$ python3 -q
>>> import numpy as np
>>> np.set_printoptions(precision=2, suppress=True, linewidth=200)
>>> rd = lambda a: np.round(a, 2) + 0
>>> F = np.load("run17.npy")
>>> print(F)
[[ 3.84 -1.83  0.72 -0.29 -2.17 -0.81]
 [ 5.53 -2.79  0.66 -0.64 -2.38 -3.01]
 [ 5.61 -2.78  0.49 -0.7  -2.44 -2.89]
 [-1.13  0.39 -0.37  0.12  0.82 -0.74]
 [ 0.49  0.23  0.88  0.01 -1.49  3.97]
 [-4.55  2.4  -0.14  0.45  1.53  3.8 ]
 [-3.88  1.75 -0.68  0.36  2.07  0.72]
 [ 3.44 -1.9  -0.22 -0.45 -0.71 -4.61]
 [ 2.79 -1.46  0.35 -0.31 -1.2  -1.51]
 [-2.79  1.46 -0.3   0.29  1.17  1.44]
 [ 2.78 -1.45  0.23 -0.39 -1.16 -1.52]
 [ 0.02 -0.08  0.03 -0.04 -0.02 -0.12]
 [-3.94  1.84 -0.69  0.39  2.16  0.74]
 [-3.39  2.01  0.18  0.29  0.56  4.61]
 [ 5.46 -2.86  0.6  -0.66 -2.42 -2.91]
 [ 0.01  0.07 -0.01  0.02  0.02  0.08]
 [ 2.79 -1.44  0.33 -0.29 -1.17 -1.51]
 [ 0.46  0.21  0.92  0.   -1.49  3.89]
 [-2.84  1.37 -0.25  0.36  1.22  1.61]
 [ 3.94 -1.74  0.78 -0.43 -2.11 -0.78]
 [-1.13  0.36 -0.42  0.13  0.88 -0.84]
 [-4.53  2.35 -0.3   0.53  1.49  3.83]
 [-1.13  1.22  0.99  0.11 -1.24  6.12]
 [-5.66  2.86 -0.63  0.64  2.32  3.07]
 [-1.67  0.99  0.1   0.19  0.27  2.33]
 [-4.46  2.45 -0.19  0.45  1.53  3.71]
 [ 5.6  -2.81  0.6  -0.66 -2.48 -2.95]
 [ 4.53 -2.41  0.2  -0.51 -1.45 -3.84]
 [-3.88  1.74 -0.67  0.36  2.12  0.62]
 [ 0.59 -0.58 -0.43 -0.04  0.59 -3.15]
 [-4.52  2.45 -0.21  0.49  1.44  3.73]]
>>> C = F[[30, 8]].astype(float)
>>> for _ in range(6):
...     labels = np.linalg.norm(F[:, None] - C, axis=-1).argmin(axis=1)
...     C = np.array([F[labels == j].mean(axis=0) for j in range(2)])
... 
>>> print(labels)
[1 1 1 0 0 0 0 1 1 0 1 0 0 0 1 0 1 0 0 1 0 0 0 0 0 0 1 1 0 1 0]
>>> print(rd(C))
[[-2.55  1.37 -0.09  0.27  0.81  2.24]
 [ 3.91 -2.    0.36 -0.45 -1.59 -2.46]]
>>> print(np.abs(C[1] - C[0]).argmax())
0
>>> print(np.bincount(labels))
[19 12]
>>> print(np.linalg.matrix_rank(C, rtol=0.1))
1
>>> print(rd(np.linalg.norm(C, 2) / np.linalg.norm(C)))
1.0
>>> print(np.argsort(-np.linalg.norm(C, axis=0).round(6), kind="stable")[:3])
[0 5 1]
>>> print([round(float(x), 2) for x in np.linalg.svd(C, compute_uv=False)[:3]])
[6.49, 0.53]
>>> Xc = F - F.mean(axis=0)
>>> left, sv, vt = np.linalg.svd(Xc, full_matrices=False)
>>> print(np.abs(left[:, 0]).argmax())
26
>>> print(rd((sv ** 2).sum() ** 2 / (sv ** 4).sum()))
1.28
>>> print(rd(sv))
[27.32 10.23  0.3   0.28  0.24  0.19]
>>> print(rd(np.abs(vt[-1])))
[0.52 0.14 0.31 0.51 0.56 0.21]
>>> ang = np.radians(60)
>>> r_ = np.eye(6)
>>> r_[4, 4] = r_[0, 0] = np.cos(ang)
>>> r_[4, 0], r_[0, 4] = -np.sin(ang), np.sin(ang)
>>> print(rd(r_))
[[ 0.5   0.    0.    0.    0.87  0.  ]
 [ 0.    1.    0.    0.    0.    0.  ]
 [ 0.    0.    1.    0.    0.    0.  ]
 [ 0.    0.    0.    1.    0.    0.  ]
 [-0.87  0.    0.    0.    0.5   0.  ]
 [ 0.    0.    0.    0.    0.    1.  ]]
>>> M2 = F @ r_.T
>>> print(np.allclose(np.linalg.norm(F, axis=1), np.linalg.norm(M2, axis=1)))
True
>>> print(rd(np.abs(M2 - F).max(axis=0)))
[4.95 0.   0.   0.   3.74 0.  ]
>>> rng = np.random.default_rng(74630)
>>> ang = rng.uniform(0, 2 * np.pi, 16)
>>> O, _ = np.linalg.qr(np.array([[-0.7, -0.5], [0.2, 1.2], [1.3, 0.2]]))
>>> K = 20 * np.c_[np.cos(ang), np.sin(ang)] @ O.T
>>> print(rd(K))
[[ -8.19  -1.93  18.15]
 [  8.46   1.04 -18.09]
 [  7.79 -18.08  -3.53]
 [ 10.04 -12.34 -12.12]
 [ -5.62  -8.33  17.29]
 [ -3.04  18.63  -6.6 ]
 [  1.65 -17.83   8.91]
 [  1.78 -17.92   8.7 ]
 [  0.39 -16.83  10.8 ]
 [  3.5   12.11 -15.53]
 [ -2.7   18.47  -7.19]
 [  6.21 -19.01   0.34]
 [ -8.05  17.81   4.25]
 [  6.15 -19.03   0.49]
 [  7.17   4.8  -18.04]
 [  4.3  -19.05   4.3 ]]
>>> left, sv, vt = np.linalg.svd(K)
>>> print(rd(sv))
[65.41 46.06  0.  ]
>>> M2 = left[:, :2] @ np.diag(sv[:2]) @ vt[:2]
>>> print(rd(np.linalg.norm(K - M2, 2)), rd(sv[2]))
0.0 0.0
>>> print(rd(np.abs(K - M2).max()))
0.0
>>> print(np.linalg.matrix_rank(M2))
2
>>> rank = np.linalg.matrix_rank(K)
>>> print(rank)
2
>>> N = np.linalg.svd(K)[2][rank:].T
>>> print(rd(N[:, 0] / N[np.abs(N[:, 0]).round(6).argmax(), 0]))
[1.   0.34 0.49]
>>> print(np.allclose(K @ N, 0))
True
>>> print([int(np.linalg.matrix_rank(np.delete(K, i, axis=0))) for i in range(16)])
[2, 2, 2, 2, 2, 2, 2, 2, 2, 2, 2, 2, 2, 2, 2, 2]
>>> print([int(np.linalg.matrix_rank(K[:i])) for i in range(1, len(K) + 1)])
[1, 2, 2, 2, 2, 2, 2, 2, 2, 2, 2, 2, 2, 2, 2, 2]
>>> print([int(np.linalg.matrix_rank(K[:, :j + 1])) for j in range(3)])
[1, 2, 2]
>>> Xc = K - K.mean(axis=0)
>>> left, sv, vt = np.linalg.svd(Xc, full_matrices=False)
>>> print(rd(Xc.mean(axis=0)))
[0. 0. 0.]
>>> print(rd((sv ** 2).sum() ** 2 / (sv ** 4).sum()))
1.8
>>> print(np.linalg.matrix_rank(Xc))
2
>>> print((np.sign(left[:, 0]) == np.sign(left[0, 0])).astype(int))
[1 0 1 1 1 0 1 1 1 0 0 1 0 1 0 1]
>>> print(np.searchsorted(np.cumsum(sv ** 2) / (sv ** 2).sum(), 0.9) + 1)
2
>>> labels = K[:, 2] > np.median(K[:, 2])
>>> f = K[labels].mean(axis=0) - K[~labels].mean(axis=0)
>>> print(labels.astype(int))
[1 0 0 0 1 0 1 1 1 0 0 0 1 1 0 1]
>>> print(((K - K.mean(axis=0)) @ f > 0).astype(int))
[1 0 1 0 1 0 1 1 1 0 0 1 0 1 0 1]
>>> print(rd((((K - K.mean(axis=0)) @ f > 0) == labels).mean()))
0.81
>>> print(rd(f))
[ -5.63 -11.09  19.21]
>>> feats = np.load("sample16.npy")
>>> print(feats)
[[ 4.02 -5.99 -0.98 -6.04]
 [-3.01 -9.    6.02  1.01]
 [-1.03 -2.99  1.    2.98]
 [ 1.03 -5.98  2.03 -4.  ]
 [ 3.99 -3.01 -3.01 -2.98]
 [ 2.97 -6.03  1.01 -7.97]]
>>> left, sv, vt = np.linalg.svd(feats)
>>> print(rd(sv))
[17.3  11.46  3.97  0.05]
>>> M2 = left[:, :3] @ np.diag(sv[:3]) @ vt[:3]
>>> print(rd(np.abs(feats - M2).max()))
0.02
>>> print(rd(np.linalg.norm(feats - M2) / np.linalg.norm(feats)))
0.0
>>> labels = F[:, 3] > np.median(F[:, 3])
>>> f = F[labels].mean(axis=0) - F[~labels].mean(axis=0)
>>> print(rd(f))
[-6.29  3.19 -0.62  0.68  2.6   3.67]
>>> print(rd((((F - F.mean(axis=0)) @ f > 0) == labels).mean()))
0.94
>>> print(((F - F.mean(axis=0)) @ f > 0).astype(int))
[0 0 0 1 1 1 1 0 0 1 0 0 1 1 0 0 0 1 1 0 1 1 1 1 1 1 0 0 1 0 1]
>>> print(labels.astype(int))
[0 0 0 1 0 1 1 0 0 1 0 0 1 1 0 0 0 0 1 0 1 1 1 1 1 1 0 0 1 0 1]
>>> print(round(np.log10(np.linalg.cond(feats))))
3
>>> print(rd(np.linalg.norm(feats, 2) / np.linalg.norm(feats)))
0.82
>>> ang = np.radians(60)
>>> r_ = np.eye(4)
>>> r_[3, 3] = r_[0, 0] = np.cos(ang)
>>> r_[3, 0], r_[0, 3] = -np.sin(ang), np.sin(ang)
>>> print(rd(r_))
[[ 0.5   0.    0.    0.87]
 [ 0.    1.    0.    0.  ]
 [ 0.    0.    1.    0.  ]
 [-0.87  0.    0.    0.5 ]]
>>> M2 = feats @ r_.T
>>> print(rd(M2))
[[-3.22 -5.99 -0.98 -6.5 ]
 [-0.63 -9.    6.02  3.11]
 [ 2.07 -2.99  1.    2.38]
 [-2.95 -5.98  2.03 -2.89]
 [-0.59 -3.01 -3.01 -4.95]
 [-5.42 -6.03  1.01 -6.56]]
>>> print(rd(np.linalg.svd(feats, compute_uv=False)), rd(np.linalg.svd(M2, compute_uv=False)))
[17.3  11.46  3.97  0.05] [17.3  11.46  3.97  0.05]
>>> M2 = np.c_[feats[:, :3] @ np.array([[-1, 2, -3], [0, 4, 4], [1, 4, 1]]), np.array([1, 0, 2, 1, 1, 0])]
>>> print(rd(M2))
[[ -5.   -19.84 -37.     1.  ]
 [  9.03 -17.94 -20.95   0.  ]
 [  2.03 -10.02  -7.87   2.  ]
 [  1.   -13.74 -24.98   1.  ]
 [ -7.   -16.1  -27.02   1.  ]
 [ -1.96 -14.14 -32.02   0.  ]]
>>> print(np.linalg.matrix_rank(np.c_[feats, M2]))
5
>>> print(np.linalg.matrix_rank(M2))
4
>>> print(rd(np.linalg.lstsq(feats, M2[:, 0])[0]))
[-1.  0.  1.  0.]
>>> m1 = np.load("w.npy")
>>> print(rd(m1))
[[0.17 0.25 0.17 0.08 0.33 0.  ]
 [0.07 0.2  0.2  0.2  0.07 0.27]
 [0.24 0.1  0.29 0.19 0.05 0.14]
 [0.19 0.   0.12 0.38 0.19 0.12]
 [0.05 0.15 0.2  0.2  0.2  0.2 ]
 [0.23 0.   0.23 0.08 0.38 0.08]]
>>> # a transition matrix
>>> w1 = np.array([[0, 1], [2, -2], [2, 1], [0, 1], [1, 0], [0, 1]])
>>> b = np.array([2, 0])
>>> H = np.maximum(m1 @ w1 + b, 0)
>>> print(rd((H > 0).mean(axis=0)))
[1.   0.83]
>>> C = np.array([[4, 4, 2], [1, 3, 3]])
>>> print((H @ C).round(6).argmax(axis=1))
[0 1 1 1 1 1]
>>> print(w1 @ C)
[[ 1  3  3]
 [ 6  2 -2]
 [ 9 11  7]
 [ 1  3  3]
 [ 4  4  2]
 [ 1  3  3]]
>>> print(rd(np.abs(np.linalg.eigvals(m1)).max()))
1.0
>>> print(rd(np.linalg.matrix_power(m1, 3)))
[[0.16 0.1  0.2  0.2  0.19 0.14]
 [0.16 0.11 0.2  0.19 0.2  0.13]
 [0.16 0.12 0.2  0.2  0.2  0.13]
 [0.16 0.11 0.2  0.2  0.2  0.13]
 [0.16 0.11 0.2  0.2  0.2  0.13]
 [0.16 0.11 0.2  0.2  0.19 0.14]]
>>> print(rd(np.sort(np.abs(np.linalg.eigvals(m1)))))
[0.1  0.1  0.22 0.23 0.23 1.  ]
>>> print(rd(np.trace(m1)))
1.3
>>> print(rd((m1 + m1.T) / 2))
[[0.17 0.16 0.2  0.14 0.19 0.12]
 [0.16 0.2  0.15 0.1  0.11 0.13]
 [0.2  0.15 0.29 0.16 0.12 0.19]
 [0.14 0.1  0.16 0.38 0.19 0.1 ]
 [0.19 0.11 0.12 0.19 0.2  0.29]
 [0.12 0.13 0.19 0.1  0.29 0.08]]
>>> print(rd(m1 @ m1))
[[0.12 0.16 0.2  0.19 0.16 0.17]
 [0.17 0.09 0.21 0.19 0.2  0.14]
 [0.19 0.11 0.21 0.19 0.2  0.11]
 [0.17 0.09 0.18 0.23 0.22 0.11]
 [0.16 0.09 0.21 0.2  0.19 0.15]
 [0.14 0.14 0.21 0.17 0.21 0.13]]
>>> data = np.loadtxt("arr.csv", delimiter=",")
>>> print(rd(data))
[[ 0.31 -0.95  0.    0.  ]
 [ 0.95  0.31  0.    0.  ]
 [ 0.    0.    1.    0.  ]
 [ 0.    0.    0.    1.  ]]
>>> # 3 groups of indices that never mix
>>> print(np.abs(data).max())
1.0
>>> print(rd(data.mean(axis=0)))
[ 0.32 -0.16  0.25  0.25]
>>> print(data.shape)
(4, 4)
>>> print(rd(np.diff(data, axis=0)))
[[ 0.64  1.26  0.    0.  ]
 [-0.95 -0.31  1.    0.  ]
 [ 0.    0.   -1.    1.  ]]
>>> print(rd(data.sum(axis=0)))
[ 1.26 -0.64  1.    1.  ]
>>> print(np.linalg.matrix_rank(data))
4
>>> print(rd(data - data[0]))
[[ 0.    0.    0.    0.  ]
 [ 0.64  1.26  0.    0.  ]
 [-0.31  0.95  1.    0.  ]
 [-0.31  0.95  0.    1.  ]]
>>> print(rd(np.linalg.svd(data, compute_uv=False)))
[1. 1. 1. 1.]
>>> print(np.count_nonzero(data))
6
>>> x = np.array([0, 0, 2, 1])
>>> print(data.T @ (data @ x))
[0. 0. 2. 1.]
>>> print(4 - np.linalg.matrix_rank(data - np.eye(4), tol=1e-8))
2
>>> print(rd(np.sort(np.abs(np.degrees(np.angle(np.linalg.eigvals(data)))))))
[ 0.  0. 72. 72.]
>>> print(rd(np.linalg.norm(x)), rd(np.linalg.norm(data @ x)))
2.24 2.24
